In [1]: import numpy as np

In [2]: from numpy import linalg as LA

In [3]: np.set_printoptions(suppress=True, linewidth=120)

In [4]: data = np.load("dump.npy")

In [5]: data
Out[5]: 
array([[-2.,  2.,  0.,  0.],
       [ 1., -3.,  0.,  0.],
       [ 0.,  0.,  3.,  3.],
       [ 0.,  0.,  3.,  1.]])

In [6]: data.reshape(-1, 2)
Out[6]: 
array([[-2.,  2.],
       [ 0.,  0.],
       [ 1., -3.],
       [ 0.,  0.],
       [ 0.,  0.],
       [ 3.,  3.],
       [ 0.,  0.],
       [ 3.,  1.]])

In [7]: data.ravel(order="F")
Out[7]: array([-2.,  1.,  0.,  0.,  2., -3.,  0.,  0.,  0.,  0.,  3.,  3.,  0.,  0.,  3.,  1.])

In [8]: t3 = data.reshape(4, 2, -1)

In [9]: t3[:, 0]
Out[9]: 
array([[-2.,  2.],
       [ 1., -3.],
       [ 0.,  0.],
       [ 0.,  0.]])

In [10]: np.einsum("ihd,jhd->hij", t3, t3).shape
Out[10]: (2, 4, 4)

In [11]: np.einsum("ihd,ihd->ih", t3, t3)
Out[11]: 
array([[ 8.,  0.],
       [10.,  0.],
       [ 0., 18.],
       [ 0., 10.]])

In [12]: u = np.array([2, 1, 0, 2, 1])

In [13]: v = np.array([4, -6, 6, 4])

In [14]: F = u[:, None] + v[None, :]

In [15]: F
Out[15]: 
array([[ 6, -4,  8,  6],
       [ 5, -5,  7,  5],
       [ 4, -6,  6,  4],
       [ 6, -4,  8,  6],
       [ 5, -5,  7,  5]])

In [16]: round(LA.norm(F, 2) / LA.norm(F), 2)
Out[16]: np.float64(0.99)

In [17]: LA.cond(F) > 100
Out[17]: np.True_

In [18]: [round(float(x), 2) for x in LA.svd(F, compute_uv=False)[:3]]
Out[18]: [25.46, 2.76, 0.0]

In [19]: LA.matrix_rank(F, rtol=0.1)
Out[19]: np.int64(2)

In [20]: print(np.argsort(-LA.norm(F, axis=0).round(6), kind="stable")[:3])
[2 0 3]

In [21]: left, s, vt = LA.svd(F)

In [22]: V = vt[:(s > 1e-8).sum()]

In [23]: rng = np.random.default_rng(22)

In [24]: x = F[2] + -2 * F[0] + rng.integers(2) * np.eye(4)[1]

In [25]: x
Out[25]: array([ -8.,   3., -10.,  -8.])

In [26]: LA.matrix_rank(np.vstack([F, x]))
Out[26]: np.int64(3)

In [27]: np.round(LA.norm(x - V.T @ V @ x), 2)
Out[27]: np.float64(0.15)

In [28]: np.allclose(F[:-1].T @ LA.lstsq(F[:-1].T, F[-1])[0], F[-1])
Out[28]: True

In [29]: np.round(F @ LA.pinv(F) @ F, 2)
Out[29]: 
array([[ 6., -4.,  8.,  6.],
       [ 5., -5.,  7.,  5.],
       [ 4., -6.,  6.,  4.],
       [ 6., -4.,  8.,  6.],
       [ 5., -5.,  7.,  5.]])

In [30]: try:
    ...:     LA.inv(F)
    ...: except LA.LinAlgError as e:
    ...:     print(repr(e))
    ...: 
LinAlgError('Last 2 dimensions of the array must be square')

In [31]: np.abs(np.diag(LA.qr(F)[1])) > 1e-9
Out[31]: array([ True,  True, False, False])

In [32]: np.unique(F.round(6), axis=0).shape
Out[32]: (3, 4)

In [33]: theta = np.radians(56)

In [34]: r_ = np.eye(4)

In [35]: r_[2, 2] = r_[3, 3] = np.cos(theta)

In [36]: r_[2, 3], r_[3, 2] = -np.sin(theta), np.sin(theta)

In [37]: print(r_.round(2))
[[ 1.    0.    0.    0.  ]
 [ 0.    1.    0.    0.  ]
 [ 0.    0.    0.56 -0.83]
 [ 0.    0.    0.83  0.56]]

In [38]: out = F @ r_.T

In [39]: np.allclose(F @ F.T, out @ out.T)
Out[39]: True

In [40]: out = np.array([[-3.4, -1.1, -0.1, 0.3],
    ...:     [0.1, 0.6, -0.9, 0.7],
    ...:     [0.2, -0.5, 0.9, -0.1],
    ...:     [0.7, 2.1, 0.8, 0.1],
    ...:     [-0.1, -1.5, 1.3, 1.8]])

In [41]: cent = np.array([[-0.8, 0.0, -1.2, 1.2, 0.8],
    ...:     [-1.4, 0.2, -0.2, -1.5, -1.3],
    ...:     [1.9, -1.4, -1.3, 1.4, 1.0],
    ...:     [-0.4, 1.2, 0.7, -0.3, 0.5]])

In [42]: feats = out @ cent

In [43]: feats.round(2)
Out[43]: 
array([[ 3.95,  0.28,  4.64, -2.66, -1.24],
       [-2.91,  2.22,  1.42, -2.25, -1.25],
       [ 2.29, -1.48, -1.38,  2.28,  1.66],
       [-2.02, -0.58, -2.23, -1.22, -1.32],
       [ 3.93,  0.04, -0.01,  3.41,  4.07]])

In [44]: rk = LA.matrix_rank(feats)

In [45]: print(rk)
4

In [46]: null = LA.svd(feats)[2][rk:].T

In [47]: np.round(null @ null.T, 2)
Out[47]: 
array([[ 0.1 ,  0.19, -0.09,  0.11, -0.19],
       [ 0.19,  0.36, -0.16,  0.2 , -0.36],
       [-0.09, -0.16,  0.08, -0.09,  0.16],
       [ 0.11,  0.2 , -0.09,  0.11, -0.2 ],
       [-0.19, -0.36,  0.16, -0.2 ,  0.35]])

In [48]: LA.matrix_rank(feats.T @ feats), LA.matrix_rank(feats @ feats.T)
Out[48]: (np.int64(4), np.int64(4))

In [49]: null.shape
Out[49]: (5, 1)

In [50]: print([int(LA.matrix_rank(feats[:i])) for i in range(1, len(feats) + 1)])
[1, 2, 3, 4, 4]

In [51]: np.round(feats @ null, 2) + 0
Out[51]: 
array([[0.],
       [0.],
       [0.],
       [0.],
       [0.]])

In [52]: [int(LA.matrix_rank(np.delete(feats, i, axis=0))) for i in range(5)]
Out[52]: [4, 4, 4, 4, 4]

In [53]: LA.matrix_rank(feats, rtol=0.1)
Out[53]: np.int64(3)

In [54]: print(np.round(LA.norm(feats, 2) / LA.norm(feats), 2))
0.75

In [55]: np.argsort(-LA.norm(feats, axis=0).round(6), kind="stable")[:3]
Out[55]: array([0, 3, 2])
